% ipython --no-banner

In [1]: import numpy as np

In [2]: import numpy.linalg as la

In [3]: np.set_printoptions(precision=3, suppress=True, linewidth=120, floatmode="fixed")

In [4]: rd = lambda a: np.round(a, 3) + 0

In [5]: B = np.array([[0, -3, 3, 1, 3],
   ...:     [-1, 3, -1, -2, 3],
   ...:     [3, -1, 1, 1, 2],
   ...:     [-3, -1, -2, 3, 3],
   ...:     [1, -1, -2, 0, -2]])

In [6]: B[-1] = B[0]

In [7]: mat = B + 0.02 * np.eye(5)

In [8]: mat
Out[8]: 
array([[ 0.020, -3.000,  3.000,  1.000,  3.000],
       [-1.000,  3.020, -1.000, -2.000,  3.000],
       [ 3.000, -1.000,  1.020,  1.000,  2.000],
       [-3.000, -1.000, -2.000,  3.020,  3.000],
       [ 0.000, -3.000,  3.000,  1.000,  3.020]])

In [9]: rd(np.sort(np.abs(la.eigvals(mat))))
Out[9]: array([0.020, 0.110, 0.667, 5.710, 5.710])

In [10]: (mat + mat.T) / 2
Out[10]: 
array([[ 0.020, -2.000,  3.000, -1.000,  1.500],
       [-2.000,  3.020, -1.000, -1.500,  0.000],
       [ 3.000, -1.000,  1.020, -0.500,  2.500],
       [-1.000, -1.500, -0.500,  3.020,  2.000],
       [ 1.500,  0.000,  2.500,  2.000,  3.020]])

In [11]: la.determinant(mat)
AttributeError: module 'numpy.linalg' has no attribute 'determinant'


In [12]: mat.inv()
AttributeError: 'numpy.ndarray' object has no attribute 'inv'


In [13]: blk = np.stack([mat, -2 * mat, mat[::-1]])

In [14]: rd(la.det(blk))
Out[14]: array([-0.048,  1.529, -0.048])

In [15]: la.matrix_rank(blk)
Out[15]: array([5, 5, 5])

In [16]: blk.shape
Out[16]: (3, 5, 5)

In [17]: rd(la.norm(blk, axis=(1, 2)))
Out[17]: array([11.331, 22.663, 11.331])

In [18]: la.matrix_rank(blk.reshape(3, -1))
Out[18]: np.int64(2)

In [19]: rd(np.einsum("bij,cij->bc", blk, blk))
Out[19]: 
array([[ 128.402, -256.804,   82.040],
       [-256.804,  513.608, -164.081],
       [  82.040, -164.081,  128.402]])

In [20]: F = np.load("sample10.npy")

In [21]: F
Out[21]: 
array([[ 9,  5,  9,  5],
       [-4, -8, -4, -8],
       [ 9,  5,  9,  5],
       [-4, -8, -4, -8]])

In [22]: [round(float(x), 3) for x in la.svd(F, compute_uv=False)[:3]]
Out[22]: [26.085, 7.974, 0.0]

In [23]: la.matrix_rank(F, rtol=0.1)
Out[23]: np.int64(2)

In [24]: rd(la.norm(F, 2) / la.norm(F))
Out[24]: np.float64(0.956)
